>>> import numpy as np
>>> np.set_printoptions(precision=2, suppress=True, linewidth=120)
>>> E = np.load("a.npy")
>>> E
array([[4., 1., 0.],
       [0., 4., 1.],
       [0., 0., 4.]])
>>> evals, V = np.linalg.eig(E)
>>> evals
array([4., 4., 4.])
>>> E @ V[:, 0] - evals[0] * V[:, 0]
array([0., 0., 0.])
>>> print(np.sort(np.linalg.eigvals(E @ E)))
[16. 16. 16.]
>>> np.prod(evals)
np.float64(64.0)
>>> np.prod(np.diag(E)), np.round(np.linalg.det(E), 2)
(np.float64(64.0), np.float64(64.0))
>>> E @ E
array([[16.,  8.,  1.],
       [ 0., 16.,  8.],
       [ 0.,  0., 16.]])
>>> np.linalg.matrix_rank(E - E[0, 0] * np.eye(3))
np.int64(2)
>>> [int(np.linalg.matrix_rank(np.linalg.matrix_power(E, p))) for p in range(1, 4)]
[3, 3, 3]
>>> np.sort(np.linalg.eigvals(E))
array([4., 4., 4.])
>>> print(np.linalg.matrix_power(E - np.diag(np.diag(E)), 3))
[[0. 0. 0.]
 [0. 0. 0.]
 [0. 0. 0.]]
>>> rng = np.random.default_rng(7331)
>>> labels = rng.permutation(3)
>>> labels
array([0, 1, 2])
>>> out = E[labels][:, labels]
>>> np.round(np.linalg.det(out), 2), round(float(np.linalg.det(E[labels])), 2)
(np.float64(64.0), 64.0)
>>> out
array([[4., 1., 0.],
       [0., 4., 1.],
       [0., 0., 4.]])
>>> np.trace(out)
np.float64(12.0)
>>> arr = np.loadtxt("out8.csv", delimiter=",")
>>> arr
array([[0., 0., 0., 0.],
       [1., 1., 0., 0.],
       [0., 0., 0., 0.],
       [2., 2., 0., 1.]])
>>> # splits into 2 blocks
>>> def softmax(z):
...     e = np.exp(z - z.max(axis=-1, keepdims=True))
...     return e / e.sum(axis=-1, keepdims=True)
... 
>>> softmax(arr[3] + 2)
array([0.4 , 0.4 , 0.05, 0.15])
>>> softmax(arr[3])
array([0.4 , 0.4 , 0.05, 0.15])
>>> scores = arr @ arr.T / np.sqrt(4)
>>> print(softmax(scores))
[[0.25 0.25 0.25 0.25]
 [0.08 0.22 0.08 0.61]
 [0.25 0.25 0.25 0.25]
 [0.01 0.07 0.01 0.91]]
>>> rank = np.linalg.matrix_rank(arr)
>>> rank
np.int64(2)
>>> ns = np.linalg.svd(arr)[2][rank:].T
>>> [int(np.linalg.matrix_rank(arr[:, :j + 1])) for j in range(4)]
[1, 1, 1, 2]
>>> print(np.allclose(arr @ ns, 0))
True
>>> ns.shape
(4, 2)
>>> K = np.loadtxt("case0.csv", delimiter=",")
>>> print(K)
[[-2.65  1.74 -9.49]
 [-1.66  2.09 -9.64]
 [-9.52 -2.43 -1.85]
 [-9.27 -2.   -3.17]
 [-0.71 -2.8   9.57]
 [-3.7  -3.46  8.62]
 [-7.39 -0.46 -6.72]
 [-9.56 -2.55 -1.46]
 [ 9.59  2.73  0.83]
 [-8.57 -1.29 -4.99]
 [ 7.18  3.78 -5.84]
 [ 5.14 -0.72  8.55]
 [ 6.97  0.21  7.17]
 [-3.09 -3.35  8.9 ]
 [ 9.48  2.33  2.18]
 [ 7.1   0.29  7.03]
 [ 6.73  0.08  7.39]
 [-2.9   1.64 -9.43]
 [-9.22 -1.93 -3.36]
 [ 5.27  3.68 -7.66]
 [-5.71 -3.73  7.31]
 [-7.82 -3.75  4.98]
 [-8.09 -3.71  4.55]
 [ 7.26  0.38  6.87]
 [ 9.59  2.75  0.73]]
>>> # looks like rank 2
>>> basis = K[[17, 0]].astype(float)
>>> for _ in range(6):
...     labels = np.linalg.norm(K[:, None] - basis, axis=-1).argmin(axis=1)
...     basis = np.array([K[labels == j].mean(axis=0) for j in range(2)])
... 
>>> labels
array([0, 0, 0, 0, 0, 0, 0, 0, 1, 0, 1, 1, 1, 0, 1, 1, 1, 0, 0, 1, 0, 0, 0, 1, 1])
>>> print(np.abs(basis[1] - basis[0]).argmax())
0
>>> basis
array([[-5.99, -1.73, -0.41],
       [ 7.43,  1.55,  2.72]])
